$ python3 -q
>>> import numpy as np
>>> np.set_printoptions(precision=2, suppress=True, linewidth=120)
>>> rnd = lambda a: np.round(a, 2) + 0
>>> M = np.array([[4, 9, 0, 0, 0, 0],
...     [1, 2, 0, 0, 0, 0],
...     [8, 0, 0, 0, 0, 0],
...     [0, 0, 4, 9, 0, 0],
...     [0, 0, 1, 2, 0, 0],
...     [0, 0, 8, 0, 0, 0],
...     [0, 0, 0, 0, 4, 9],
...     [0, 0, 0, 0, 1, 2],
...     [0, 0, 0, 0, 8, 0]])
>>> proj = M @ np.linalg.solve(M.T @ M, M.T)
>>> print(np.linalg.matrix_rank(np.eye(9) - proj))
3
>>> print(np.allclose(proj @ proj, proj))
True
>>> print(rnd(np.trace(proj)))
6.0
>>> print(rnd(np.diag(proj)))
[0.95 0.05 1.   0.95 0.05 1.   0.95 0.05 1.  ]
>>> O, vecs = np.linalg.qr(M[:, :1])[0], np.linalg.qr(M[:, 1:])[0]
>>> sv = np.linalg.svd(O.T @ vecs, compute_uv=False)
>>> print(rnd(np.degrees(np.arccos(sv.clip(0, 1)))))
[62.74]
>>> print(rnd(np.linalg.norm(O @ O.T - vecs @ vecs.T, 2)))
1.0
>>> A2 = np.c_[M[:, :3] @ np.array([[1, 1, 1], [0, 0, -2], [-1, 0, -3]]), np.array([1, 2, -1, -2, 1, 0, 1, 0, 1])]
>>> print(A2)
[[  4   4 -14   1]
 [  1   1  -3   2]
 [  8   8   8  -1]
 [ -4   0 -12  -2]
 [ -1   0  -3   1]
 [ -8   0 -24   0]
 [  0   0   0   1]
 [  0   0   0   0]
 [  0   0   0   1]]
>>> print(np.linalg.matrix_rank(A2))
4
>>> f = np.array([1, 3, -3])
>>> print(np.array([np.convolve(row, f, "same") for row in A2]))
[[ 16 -14 -53  45]
 [  4  -3 -10  15]
 [ 32   8  -1 -27]
 [-12   0 -38  30]
 [ -3   0  -8  12]
 [-24   0 -72  72]
 [  0   0   1   3]
 [  0   0   0   0]
 [  0   0   1   3]]
>>> print(np.cross(A2[5, :3], A2[4, :3]))
[0 0 0]
>>> print(np.correlate(A2[5], A2[4], "full"))
[ -8  24 -24  80   0  24   0]
>>> vec = np.array([0, 1, 3, 1, 2, 1])
>>> y = M @ vec
>>> b, lr = np.zeros(6), 1 / np.linalg.norm(M, 2) ** 2
>>> for i in range(4):
...     b -= lr * M.T @ (M @ b - y)
...     if i % 1 == 0: print(i, round(np.linalg.norm(M @ b - y), 2))
... 
0 7.62
1 4.79
2 3.01
3 1.89
>>> print(rnd(b))
[0.08 0.93 2.83 1.16 1.91 1.08]
>>> data = np.loadtxt("case1.csv", delimiter=",")
>>> print(rnd(data))
[[-0.33 -0.18  0.1  -0.18  0.18  0.02  0.23 -0.35  0.78]
 [ 0.38 -0.13  0.5  -0.16 -0.72 -0.09  0.07 -0.04  0.16]
 [ 0.27  0.65 -0.37  0.25 -0.21 -0.01 -0.23 -0.05  0.46]
 [-0.05  0.   -0.56 -0.2  -0.37  0.14  0.6  -0.29 -0.22]
 [-0.38  0.13  0.17  0.06 -0.21  0.28 -0.45 -0.64 -0.25]
 [-0.49  0.29  0.17  0.28 -0.17 -0.68  0.25  0.04 -0.09]
 [-0.49 -0.05 -0.22 -0.41 -0.36  0.09 -0.34  0.52  0.13]
 [ 0.   -0.65 -0.35  0.56 -0.21 -0.18 -0.22 -0.07  0.11]
 [ 0.22 -0.07 -0.23 -0.53  0.13 -0.62 -0.32 -0.31 -0.08]]
>>> print(rnd(np.linalg.svd(data, compute_uv=False)))
[1. 1. 1. 1. 1. 1. 1. 1. 1.]
>>> print(rnd(np.linalg.norm(data, axis=0)))
[1. 1. 1. 1. 1. 1. 1. 1. 1.]
>>> print(rnd(data[:, 0] @ data[:, 4]))
0.0
>>> print(rnd(data.T @ data))
[[1. 0. 0. 0. 0. 0. 0. 0. 0.]
 [0. 1. 0. 0. 0. 0. 0. 0. 0.]
 [0. 0. 1. 0. 0. 0. 0. 0. 0.]
 [0. 0. 0. 1. 0. 0. 0. 0. 0.]
 [0. 0. 0. 0. 1. 0. 0. 0. 0.]
 [0. 0. 0. 0. 0. 1. 0. 0. 0.]
 [0. 0. 0. 0. 0. 0. 1. 0. 0.]
 [0. 0. 0. 0. 0. 0. 0. 1. 0.]
 [0. 0. 0. 0. 0. 0. 0. 0. 1.]]
>>> print(rnd(np.linalg.pinv(data)))
[[-0.33  0.38  0.27 -0.05 -0.38 -0.49 -0.49  0.    0.22]
 [-0.18 -0.13  0.65  0.    0.13  0.29 -0.05 -0.65 -0.07]
 [ 0.1   0.5  -0.37 -0.56  0.17  0.17 -0.22 -0.35 -0.23]
 [-0.18 -0.16  0.25 -0.2   0.06  0.28 -0.41  0.56 -0.53]
 [ 0.18 -0.72 -0.21 -0.37 -0.21 -0.17 -0.36 -0.21  0.13]
 [ 0.02 -0.09 -0.01  0.14  0.28 -0.68  0.09 -0.18 -0.62]
 [ 0.23  0.07 -0.23  0.6  -0.45  0.25 -0.34 -0.22 -0.32]
 [-0.35 -0.04 -0.05 -0.29 -0.64  0.04  0.52 -0.07 -0.31]
 [ 0.78  0.16  0.46 -0.22 -0.25 -0.09  0.13  0.11 -0.08]]
>>> vec = np.array([-6, -2, -4, 2, -9, 5, 0, -3, 5])
>>> print(rnd(np.linalg.norm(vec)), rnd(np.linalg.norm(data @ vec)))
14.14 14.14
>>> print(rnd(data.T @ (data @ vec)))
[-6. -2. -4.  2. -9.  5.  0. -3.  5.]
>>> print(rnd(np.linalg.inv(data)))
[[-0.33  0.38  0.27 -0.05 -0.38 -0.49 -0.49  0.    0.22]
 [-0.18 -0.13  0.65  0.    0.13  0.29 -0.05 -0.65 -0.07]
 [ 0.1   0.5  -0.37 -0.56  0.17  0.17 -0.22 -0.35 -0.23]
 [-0.18 -0.16  0.25 -0.2   0.06  0.28 -0.41  0.56 -0.53]
 [ 0.18 -0.72 -0.21 -0.37 -0.21 -0.17 -0.36 -0.21  0.13]
 [ 0.02 -0.09 -0.01  0.14  0.28 -0.68  0.09 -0.18 -0.62]
 [ 0.23  0.07 -0.23  0.6  -0.45  0.25 -0.34 -0.22 -0.32]
 [-0.35 -0.04 -0.05 -0.29 -0.64  0.04  0.52 -0.07 -0.31]
 [ 0.78  0.16  0.46 -0.22 -0.25 -0.09  0.13  0.11 -0.08]]
>>> vec = np.array([3, 2, 1, 1, 1, 2, 2, 2, 2])
>>> y = data @ vec
>>> b, lr = np.zeros(9), 1 / np.linalg.norm(data, 2) ** 2
>>> for i in range(6):
...     b -= lr * data.T @ (data @ b - y)
...     if i % 2 == 0: print(i, round(np.linalg.norm(data @ b - y), 2))
... 
0 0.0
2 0.0
4 0.0
>>> print(rnd(np.linalg.cond(data)))
1.0
>>> W0 = np.loadtxt("x.csv", delimiter=",")
>>> print(rnd(W0))
[[0.52 0.29 0.41]
 [0.29 0.16 0.23]
 [0.41 0.23 0.32]]
>>> A2 = W0 / np.sqrt((W0 ** 2).mean(axis=1, keepdims=True))
>>> print(rnd(np.linalg.norm(A2, axis=1)))
[1.73 1.73 1.73]
>>> print(rnd(A2[2]))
[1.25 0.7  0.97]
>>> print(np.linalg.matrix_rank(W0 - W0.mean(axis=1, keepdims=True)))
1
>>> vec = np.array([1, -1, -1])
>>> print(rnd(np.eye(3) - W0))
[[ 0.48 -0.29 -0.41]
 [-0.29  0.84 -0.23]
 [-0.41 -0.23  0.68]]
>>> print(rnd(W0 @ W0 @ vec))
[-0.17 -0.1  -0.14]
>>> print(rnd(W0 @ vec))
[-0.17 -0.1  -0.14]
>>> proj = np.triu(np.array([[0, 1, 1], [0, 0, 0], [1, 1, 2]]), 1) + np.eye(3)
>>> A2 = proj @ W0 @ np.linalg.inv(proj)
>>> print(np.trace(A2), np.trace(W0))
1.0 1.0
>>> print(rnd(A2))
[[ 1.22 -0.54 -0.27]
 [ 0.29 -0.13 -0.06]
 [ 0.41 -0.18 -0.09]]
>>> print(np.linalg.matrix_rank(A2))
1
>>> K = np.loadtxt("layer5.csv", delimiter=",")
>>> print(K)
[[  7.02  11.93  -5.07  -1.42  30.19 -14.39   0.88   0.76   5.69]
 [ 19.72  -7.36   8.8  -24.53   1.39   1.74 -17.34  11.89  16.66]
 [ -7.9    9.06  -6.16   4.08 -19.84   4.24   5.15   0.89 -15.63]
 [-26.75 -12.52  -5.76 -16.46  -8.39  -9.38  28.32 -13.58  -5.16]
 [ -8.35  13.    18.51 -12.11   8.78   7.98  10.45   4.77 -10.06]
 [  0.76   1.67   4.06  -2.8    9.92 -10.9  -10.47  13.64  -2.59]
 [-10.23  -5.14  11.74  -6.78   1.8    1.9    1.    11.22  -6.88]
 [-21.23  15.29   8.26  20.14 -14.12  19.67   2.48  -1.56 -23.21]
 [ 13.54  18.48   4.92  -0.45   7.31  10.68   1.1   -4.68 -15.07]
 [-16.77  -3.77  -4.57   8.19 -16.46  -3.12   6.92  -5.78 -33.93]
 [ 21.39  10.97   3.48  24.96   6.1   24.15  -6.52   1.18  -6.96]
 [  5.22  11.16  -5.79   2.63   8.99 -11.24   9.65   7.96  11.58]
 [ -6.46   4.37   0.15   2.78  -9.18   0.6   23.58   6.99  -2.88]
 [ -2.42  -4.7   -5.97 -12.76 -23.75   0.52  14.1    4.23  -8.15]
 [-35.81  13.31  17.09 -21.1  -11.9   -0.73  -1.65  20.75  -8.13]
 [ 40.22 -17.63  -9.94  10.92  -1.6   14.77 -33.25  -7.09   7.29]
 [ -3.86  16.53   0.3   -0.29  22.37  -9.93 -14.71   2.57   9.05]
 [  2.31  -2.26  -3.01  -6.2  -21.48 -16.26   0.9   -1.97  -2.68]
 [-16.77   7.99 -18.77   0.86 -15.89  -1.03   8.54  -4.48 -10.65]
 [  2.41 -14.75   3.32 -17.2  -10.62  15.38   7.33 -15.76  12.45]
 [  5.21   4.62  -8.4   22.65 -10.94  -3.3   -1.15  11.54  -1.12]
 [ 11.91 -20.17   5.34  -6.92   4.41  -6.26 -15.28  -1.48  -2.81]
 [ -7.59  -8.04  -4.21  -9.8  -43.45  -4.5   24.58  19.38  -5.96]
 [-23.66  14.6  -12.79  -9.35   9.11  -5.06 -12.63   9.57 -17.13]
 [-31.65   7.98  21.34   5.43  -4.26  14.03 -15.68   6.52  -3.03]
 [ -4.36 -17.35  -0.46  16.01  27.06 -10.35   9.13   4.34  13.88]
 [-24.04  -6.72   7.78  -5.81 -15.05  -9.21  16.89 -21.47 -22.51]
 [ 25.28   7.46 -18.96   8.27  14.37 -12.02  -4.06  21.36   8.76]
 [-23.53   9.75  -6.83  26.46  -0.33   0.99   0.86   4.8   21.78]
 [-21.68  14.21  -7.65   4.08   9.05  16.52   8.77  -4.31  -9.26]
 [ -5.82  -1.21  -2.91 -23.65 -24.49  21.97  -0.63  20.87  -9.51]
 [ 17.72   8.92   8.88 -12.49  -5.48 -15.28 -13.7   -0.21  -6.24]
 [-17.27   3.65   9.5   13.43  17.43 -20.07   0.85  -1.99 -17.14]
 [ 19.94  -3.66   9.     6.13  11.04 -16.67  -9.54   5.5   -6.3 ]
 [ -1.45  -7.73   8.73   9.31 -11.36   1.47  -3.64  -1.88  18.55]
 [-11.42  -7.39  -5.48 -22.41 -58.68   3.37  32.37 -13.15 -24.97]
 [  0.7   -4.78 -17.93   4.94  23.42 -22.28  -8.49  11.01   5.87]
 [ 19.53  -6.48   4.48 -11.79   4.54 -30.79  -7.94   5.5    7.78]
 [-21.7   -5.51   0.89   1.61  -0.9    8.92  17.5   -4.46 -26.05]]
>>> vec = np.array([-1, -3, -1, 3, 2, -2, -1, -2, 2])
>>> a = np.maximum(K @ vec, 0)
>>> print(rnd(np.tanh(K @ vec)))
[ 1.   -1.   -1.    1.   -1.    0.89 -1.   -1.   -1.   -1.   -1.    1.   -1.   -1.   -1.    1.    1.   -1.   -1.
 -1.    1.    1.   -1.   -1.   -1.    1.   -1.    1.    1.   -1.   -1.   -1.    1.    1.    1.   -1.    1.    1.
 -1.  ]
>>> print(rnd(K.T @ a))
[ 1705.71 -4395.33 -3018.35  8981.78 12702.05 -9464.41 -4229.09  3286.93  7196.46]
>>> lab = K[:, 7] > np.median(K[:, 7])
>>> f = K[lab].mean(axis=0) - K[~lab].mean(axis=0)
>>> print(rnd((((K - K.mean(axis=0)) @ f > 0) == lab).mean()))
0.82
>>> print(lab.astype(int))
[0 1 0 0 1 1 1 0 0 0 0 1 1 1 1 0 0 0 0 0 1 0 1 1 1 1 0 1 1 0 1 0 0 1 0 0 1 1 0]
>>> print(((K - K.mean(axis=0)) @ f > 0).astype(int))
[1 1 0 0 1 1 1 0 0 0 0 1 0 0 1 0 1 0 0 0 1 1 1 1 1 1 0 1 1 0 1 1 0 1 1 0 1 1 0]
>>> Xs = (K - K.mean(axis=0)) / K.std(axis=0)
>>> print(rnd(Xs.std(axis=0)))
[1. 1. 1. 1. 1. 1. 1. 1. 1.]
>>> print(np.argwhere(np.abs(Xs) > 2))
[[ 9  8]
 [10  5]
 [15  0]
 [15  6]
 [21  1]
 [22  4]
 [24  2]
 [26  7]
 [28  3]
 [28  8]
 [35  4]
 [35  6]
 [37  5]]
>>> b = np.linalg.lstsq(np.delete(Xs, 1, axis=1), Xs[:, 1])[0]
>>> print(rnd(1 - np.var(Xs[:, 1] - np.delete(Xs, 1, axis=1) @ b)))
0.31
>>> print(rnd(b))
[-0.22 -0.04  0.14  0.34  0.19 -0.03  0.32 -0.29]
>>> Xs = K - K.mean(axis=0)
>>> Uu, sv, VT = np.linalg.svd(Xs, full_matrices=False)
>>> print(rnd(sv ** 2 / (sv ** 2).sum()))
[0.36 0.18 0.12 0.1  0.07 0.07 0.05 0.04 0.03]
>>> print(np.abs(Uu[:, 0]).argmax())
35
>>> print(np.searchsorted(np.cumsum(sv ** 2) / (sv ** 2).sum(), 0.9) + 1)
7
>>> print((np.sign(Uu[:, 0]) == np.sign(Uu[0, 0])).astype(int))
[1 1 0 0 0 1 0 0 1 0 1 1 0 0 0 1 1 0 0 0 1 1 0 0 0 1 0 1 1 0 0 1 1 1 1 0 1 1 0]
>>> feats = np.load("test6.npy")
>>> print(feats)
[[  0.78  -0.2   -0.44]
 [  3.2    9.85   4.39]
 [  0.98   4.15  -0.04]
 [  1.62  11.25   1.24]
 [  1.14   5.75   0.28]
 [  1.68   1.06   1.36]
 [  2.42   1.9    2.84]
 [ -0.52   0.32  -3.04]
 [  1.73   5.7    1.45]
 [  0.25   1.59  -1.5 ]
 [ -0.42  -2.58  -2.83]
 [  1.09   3.36   0.19]
 [  1.24   0.72   0.48]
 [  0.32  -0.44  -1.37]
 [  1.28   0.05   0.56]
 [  1.26   0.95   0.51]
 [  2.32   8.88   2.64]
 [  1.4    2.46   0.8 ]
 [  1.75   2.09   1.51]
 [ -0.05 -11.68  -2.1 ]
 [  0.02   0.57  -1.96]
 [ -1.08  -3.72  -4.17]
 [  1.11   0.56   0.22]
 [ -1.73  -2.61  -5.47]
 [  0.53   7.92  -0.93]
 [ -1.11  -5.02  -4.23]
 [  0.81   0.54  -0.39]
 [  1.63   3.64   1.27]
 [  0.99  -0.91  -0.01]
 [  0.4    6.68  -1.2 ]
 [  1.13   4.23   0.25]
 [ -0.5   -2.07  -3.  ]
 [  1.49  -3.31   0.98]]
>>> vec = np.array([4, 0, 1])
>>> y = feats @ vec
>>> b, lr = np.zeros(3), 1 / np.linalg.norm(feats, 2) ** 2
>>> for i in range(20):
...     b -= lr * feats.T @ (feats @ b - y)
...     if i % 5 == 0: print(i, round(np.linalg.norm(feats @ b - y), 2))
... 
0 24.55
5 16.46
10 12.77
15 10.7
>>> print(rnd(b))
[2.08 0.23 1.56]
